% python3 -q
>>> import numpy as np
>>> np.set_printoptions(precision=2, suppress=True, linewidth=100)
>>> tidy = lambda a: np.round(a, 2) + 0
>>> r0 = np.array([0, 1, -2, 1, -1, -2, -1])
>>> r1 = np.array([-1, -8, -4, -8, 8, 0, -8, -8])
>>> M = r0[:, None] + r1[None, :]
>>> print(M)
[[ -1  -8  -4  -8   8   0  -8  -8]
 [  0  -7  -3  -7   9   1  -7  -7]
 [ -3 -10  -6 -10   6  -2 -10 -10]
 [  0  -7  -3  -7   9   1  -7  -7]
 [ -2  -9  -5  -9   7  -1  -9  -9]
 [ -3 -10  -6 -10   6  -2 -10 -10]
 [ -2  -9  -5  -9   7  -1  -9  -9]]
>>> U, sv, VT = np.linalg.svd(M)
>>> print(np.argmax(sv[:-1] / (sv[1:] + 1e-6)) + 1)
2
>>> A2 = U[:, :2] @ np.diag(sv[:2]) @ VT[:2]
>>> print(tidy(np.linalg.norm(M - A2, 2)), tidy(sv[2]))
0.0 0.0
>>> print(tidy(np.linalg.norm(M - A2) / np.linalg.norm(M)))
0.0
>>> print(np.linalg.matrix_rank(M, rtol=0.05))
2
>>> print(np.linalg.lstsq(M[:-1].T, M[-1])[2])
2
>>> print(np.unique(M.round(6), axis=0).shape)
(4, 8)
>>> print(np.abs(np.diag(np.linalg.qr(M)[1])) > 1e-9)
[ True  True False False False False False]
>>> try:
...     np.linalg.inv(M)
... except np.linalg.LinAlgError as e:
...     print(e)
... 
Last 2 dimensions of the array must be square
>>> rk = np.linalg.matrix_rank(M)
>>> print(rk)
2
>>> N = np.linalg.svd(M)[2][rk:].T
>>> print([int(np.linalg.matrix_rank(np.delete(M, i, axis=0))) for i in range(7)])
[2, 2, 2, 2, 2, 2, 2]
>>> print(N.shape)
(8, 6)
>>> print(np.allclose(M @ N, 0))
True
>>> print(np.argsort(-np.linalg.norm(M, axis=0).round(6), kind="stable")[:3])
[1 3 6]
>>> print(np.linalg.cond(M) > 100)
True
>>> print([round(float(x), 2) for x in np.linalg.svd(M, compute_uv=False)[:3]])
[51.37, 6.91, 0.0]
>>> U, sv, VT = np.linalg.svd(M)
>>> evecs = VT[:(sv > 1e-8).sum()]
>>> rng = np.random.default_rng(39494)
>>> x = M[4] + -1 * M[3] + rng.integers(2) * np.eye(8)[1]
>>> print(x)
[-2. -2. -2. -2. -2. -2. -2. -2.]
>>> print(np.allclose(evecs.T @ evecs @ x, x))
True
>>> A2 = np.array([[-1, -2, -5, -4, -3, 1]])
>>> arr = np.block([[np.zeros((1, 1)), A2], [A2.T, np.zeros((6, 6))]])
>>> print(arr)
[[ 0. -1. -2. -5. -4. -3.  1.]
 [-1.  0.  0.  0.  0.  0.  0.]
 [-2.  0.  0.  0.  0.  0.  0.]
 [-5.  0.  0.  0.  0.  0.  0.]
 [-4.  0.  0.  0.  0.  0.  0.]
 [-3.  0.  0.  0.  0.  0.  0.]
 [ 1.  0.  0.  0.  0.  0.  0.]]
>>> # symmetric
>>> print(np.all(np.linalg.eigvalsh(arr) > 0))
False
>>> print(tidy(np.linalg.eigvalsh(arr).min()))
-7.48
>>> try:
...     np.linalg.cholesky(arr)
... except np.linalg.LinAlgError as e:
...     print(repr(e))
... 
LinAlgError('Matrix is not positive definite')
>>> ev, evecs = np.linalg.eigvalsh(arr)
Traceback (most recent call last):
  File "<python-input-39>", line 1, in <module>
    ev, evecs = np.linalg.eigvalsh(arr)
    ^^^^^^^^^
ValueError: too many values to unpack (expected 2)
>>> ev, evecs = np.linalg.eigh(arr)
>>> print(tidy(evecs.T @ evecs))
[[1. 0. 0. 0. 0. 0. 0.]
 [0. 1. 0. 0. 0. 0. 0.]
 [0. 0. 1. 0. 0. 0. 0.]
 [0. 0. 0. 1. 0. 0. 0.]
 [0. 0. 0. 0. 1. 0. 0.]
 [0. 0. 0. 0. 0. 1. 0.]
 [0. 0. 0. 0. 0. 0. 1.]]
>>> print(np.unique(ev.round(6) + 0, return_counts=True)[1])
[1 5 1]
>>> print(tidy(np.abs(evecs[:, -1])))
[0.71 0.09 0.19 0.47 0.38 0.28 0.09]
>>> print(tidy(np.linalg.eigvalsh(arr @ arr)))
[ 0.  0.  0.  0.  0. 56. 56.]
>>> print(tidy(np.linalg.svd(arr, compute_uv=False)))
[7.48 7.48 0.   0.   0.   0.   0.  ]
>>> m1 = np.array([[0.0, 2.0, 2.0],
...     [0.0, 2.0, 2.0],
...     [0.0, 2.0, 2.0],
...     [0.0, 2.0, 2.0],
...     [0.0, 2.0, 2.0],
...     [0.0, 2.0, 2.0],
...     [0.0, 2.0, 2.0],
...     [0.0, 2.0, 2.0],
...     [0.0, 2.0, 2.0],
...     [0.0, 2.0, 2.0],
...     [0.0, 2.0, 2.0],
...     [0.0, 2.0, 2.0],
...     [0.0, 2.0, 2.0],
...     [0.0, 2.0, 2.0],
...     [0.0, 2.0, 2.0],
...     [0.0, 2.0, 2.0],
...     [0.0, 2.0, 2.0]])
>>> rk = np.linalg.matrix_rank(m1)
>>> print(rk)
1
>>> N = np.linalg.svd(m1)[2][rk:].T
>>> print([int(np.linalg.matrix_rank(m1[:, :j + 1])) for j in range(3)])
[0, 1, 1]
>>> print(np.allclose(m1 @ N, 0))
True
>>> print(N.shape)
(3, 2)
>>> print([int(np.linalg.matrix_rank(np.delete(m1, i, axis=0))) for i in range(17)])
[1, 1, 1, 1, 1, 1, 1, 1, 1, 1, 1, 1, 1, 1, 1, 1, 1]
>>> print(tidy(N @ N.T))
[[ 1.   0.   0. ]
 [ 0.   0.5 -0.5]
 [ 0.  -0.5  0.5]]
>>> U, sv, VT = np.linalg.svd(m1)
>>> print(tidy(sv))
[11.66  0.    0.  ]
>>> A2 = U[:, :1] @ np.diag(sv[:1]) @ VT[:1]
>>> print(tidy(np.linalg.norm(m1 - A2, 2)), tidy(sv[1]))
0.0 0.0
>>> print(np.linalg.matrix_rank(m1, rtol=0.05))
1
>>> A2 = np.array([[1, -1, -3], [2, -2, -2], [0, 1, 2]])
>>> print(np.linalg.matrix_rank(m1 @ A2))
1
>>> print(A2.T @ m1.T)
[[ 4.  4.  4.  4.  4.  4.  4.  4.  4.  4.  4.  4.  4.  4.  4.  4.  4.]
 [-2. -2. -2. -2. -2. -2. -2. -2. -2. -2. -2. -2. -2. -2. -2. -2. -2.]
 [ 0.  0.  0.  0.  0.  0.  0.  0.  0.  0.  0.  0.  0.  0.  0.  0.  0.]]
>>> print(np.linalg.matrix_rank(np.vstack([m1, A2.T])))
3
>>> print(np.einsum("ik,kj->ij", m1, A2))
[[ 4. -2.  0.]
 [ 4. -2.  0.]
 [ 4. -2.  0.]
 [ 4. -2.  0.]
 [ 4. -2.  0.]
 [ 4. -2.  0.]
 [ 4. -2.  0.]
 [ 4. -2.  0.]
 [ 4. -2.  0.]
 [ 4. -2.  0.]
 [ 4. -2.  0.]
 [ 4. -2.  0.]
 [ 4. -2.  0.]
 [ 4. -2.  0.]
 [ 4. -2.  0.]
 [ 4. -2.  0.]
 [ 4. -2.  0.]]
>>> print(np.einsum("ik,kj->ji", m1, A2))
[[ 4.  4.  4.  4.  4.  4.  4.  4.  4.  4.  4.  4.  4.  4.  4.  4.  4.]
 [-2. -2. -2. -2. -2. -2. -2. -2. -2. -2. -2. -2. -2. -2. -2. -2. -2.]
 [ 0.  0.  0.  0.  0.  0.  0.  0.  0.  0.  0.  0.  0.  0.  0.  0.  0.]]
>>> print(np.linalg.cond(m1) > 100)
True
>>> print(tidy(np.linalg.norm(m1, 2) / np.linalg.norm(m1)))
1.0
>>> print(np.linalg.matrix_rank(m1, rtol=0.1))
1
>>> print([round(float(x), 2) for x in np.linalg.svd(m1, compute_uv=False)[:3]])
[11.66, 0.0, 0.0]
>>> def softmax(z):
...     e = np.exp(z - z.max(axis=-1, keepdims=True))
...     return e / e.sum(axis=-1, keepdims=True)
... 
>>> print(tidy(softmax(m1[14] + -1)))
[0.06 0.47 0.47]
>>> print(tidy(softmax(10 * m1[14])))
[0.  0.5 0.5]
>>> print(softmax(m1).sum(axis=1))
[1. 1. 1. 1. 1. 1. 1. 1. 1. 1. 1. 1. 1. 1. 1. 1. 1.]
>>> att = m1 @ m1.T / np.sqrt(3)
>>> print(softmax(att).round(6).argmax(axis=1))
[0 0 0 0 0 0 0 0 0 0 0 0 0 0 0 0 0]
>>> print(softmax(att)[14] @ m1)
[0. 2. 2.]
